$ python -q
>>> import numpy as np
>>> np.set_printoptions(precision=2, suppress=True, linewidth=140, legacy="1.25")
>>> rd = lambda a: np.round(a, 2) + 0
>>> r0 = np.array([3, 8, -3, 5, -2, -9, 5, 9, 8])
>>> v = np.array([2, -2, -1, -1, -3, 2, -1, 1, 0])
>>> X = r0[:, None] + v[None, :]
>>> X
array([[  5,   1,   2,   2,   0,   5,   2,   4,   3],
       [ 10,   6,   7,   7,   5,  10,   7,   9,   8],
       [ -1,  -5,  -4,  -4,  -6,  -1,  -4,  -2,  -3],
       [  7,   3,   4,   4,   2,   7,   4,   6,   5],
       [  0,  -4,  -3,  -3,  -5,   0,  -3,  -1,  -2],
       [ -7, -11, -10, -10, -12,  -7, -10,  -8,  -9],
       [  7,   3,   4,   4,   2,   7,   4,   6,   5],
       [ 11,   7,   8,   8,   6,  11,   8,  10,   9],
       [ 10,   6,   7,   7,   5,  10,   7,   9,   8]])
>>> rd(np.linalg.norm(X, 2))
56.17
>>> rd(np.linalg.norm(X[1] - X[4]))
30.0
>>> np.linalg.norm(X, axis=1).argmax()
5
>>> rd(np.linalg.norm(X, 1)), rd(np.linalg.norm(X, np.inf))
(58.0, 84.0)
>>> w1 = np.array([[-6, -4, 6],
...     [-4, -8, -6],
...     [2, 3, -2],
...     [6, -7, 2],
...     [-3, 8, 0],
...     [-1, 4, 3],
...     [-5, 6, 0],
...     [1, 6, 8],
...     [-9, 7, 6]])
>>> beta = np.array([0, 1, 3])
>>> H = np.maximum(X @ w1 + beta, 0)
>>> np.linalg.matrix_rank(H)
3
>>> H
array([[  0,  42,  92],
       [  0, 117, 177],
       [ 58,   0,   0],
       [  0,  72, 126],
       [ 39,   0,   7],
       [172,   0,   0],
       [  0,  72, 126],
       [  0, 132, 194],
       [  0, 117, 177]])
>>> (H > 0).astype(int)
array([[0, 1, 1],
       [0, 1, 1],
       [1, 0, 0],
       [0, 1, 1],
       [1, 0, 1],
       [1, 0, 0],
       [0, 1, 1],
       [0, 1, 1],
       [0, 1, 1]])
>>> basis = np.array([[3, 9], [-4, -4], [4, 0]])
>>> w1 @ basis
array([[  22,  -38],
       [  -4,   -4],
       [ -14,    6],
       [  54,   82],
       [ -41,  -59],
       [  -7,  -25],
       [ -39,  -69],
       [  11,  -15],
       [ -31, -109]])
